$ ipython --no-banner

In [1]: import numpy as np

In [2]: np.set_printoptions(suppress=True, linewidth=140)

In [3]: A = np.load("case7.npy")

In [4]: A
Out[4]: 
array([[ 1,  0,  0,  0],
       [ 0, -2,  0,  0],
       [ 0,  0,  0,  0],
       [ 0,  0,  0, -2]])

In [5]: t = np.radians(72)

In [6]: R = np.eye(4)

In [7]: R[0, 0] = R[2, 2] = np.cos(t)

In [8]: R[0, 2], R[2, 0] = -np.sin(t), np.sin(t)

In [9]: R.round(3)
Out[9]: 
array([[ 0.309,  0.   , -0.951,  0.   ],
       [ 0.   ,  1.   ,  0.   ,  0.   ],
       [ 0.951,  0.   ,  0.309,  0.   ],
       [ 0.   ,  0.   ,  0.   ,  1.   ]])

In [10]: Y = A @ R.T

In [11]: np.round(np.linalg.det(R), 3), round(np.trace(R), 3)
Out[11]: (np.float64(1.0), np.float64(2.618))

In [12]: np.round(np.linalg.svd(A, compute_uv=False), 3), np.round(np.linalg.svd(Y, compute_uv=False), 3)
Out[12]: (array([2., 2., 1., 0.]), array([2., 2., 1., 0.]))

In [13]: np.allclose(np.linalg.norm(A, axis=1), np.linalg.norm(Y, axis=1))
Out[13]: True

In [14]: np.round(np.abs(Y - A).max(axis=0), 3)
Out[14]: array([0.691, 0.   , 0.951, 0.   ])

In [15]: np.round(np.linalg.norm(A, axis=0), 3)
Out[15]: array([1., 2., 0., 2.])

In [16]: round(np.linalg.norm(A, 1), 3), np.round(np.linalg.norm(A, np.inf), 3)
Out[16]: (np.float64(2.0), np.float64(2.0))

In [17]: round(float(np.linalg.norm(A, "nuc")), 3)
Out[17]: 5.0

In [18]: round(float(np.linalg.norm(A) ** 2 / np.linalg.norm(A, 2) ** 2), 3)
Out[18]: 2.25

In [19]: round(float(np.linalg.norm(A, 2)), 3)
Out[19]: 2.0

In [20]: A[1] @ A[3]
Out[20]: np.int64(0)

In [21]: np.round(np.linalg.norm(A, axis=1), 3)
Out[21]: array([1., 2., 0., 2.])

In [22]: Y = np.array([[2, -1, -1], [0, 1, 0], [0, -1, 0], [2, 1, 1]])

In [23]: np.linalg.matrix_rank(np.vstack([A, Y.T]))
Out[23]: np.int64(4)

In [24]: A @ Y
Out[24]: 
array([[ 2, -1, -1],
       [ 0, -2,  0],
       [ 0,  0,  0],
       [-4, -2, -2]])

In [25]: arr = np.loadtxt("a.csv", delimiter=",")

In [26]: arr
Out[26]: 
array([[1., 0., 0., 0., 0., 0., 0., 0., 0.],
       [0., 1., 0., 0., 0., 0., 0., 0., 0.],
       [0., 5., 1., 0., 0., 0., 0., 0., 0.],
       [1., 3., 4., 1., 0., 0., 0., 0., 0.],
       [5., 5., 2., 1., 1., 0., 0., 0., 0.],
       [1., 5., 0., 4., 4., 1., 0., 0., 0.],
       [0., 5., 2., 1., 3., 2., 1., 0., 0.],
       [5., 2., 4., 3., 3., 2., 3., 1., 0.],
       [0., 5., 1., 0., 2., 2., 5., 1., 1.]])

In [27]: round(np.linalg.norm(arr[2], 1), 3), round(np.linalg.norm(arr[2], np.inf), 3)
Out[27]: (np.float64(6.0), np.float64(5.0))

In [28]: np.linalg.norm(arr, axis=1).argmax()
Out[28]: np.int64(7)
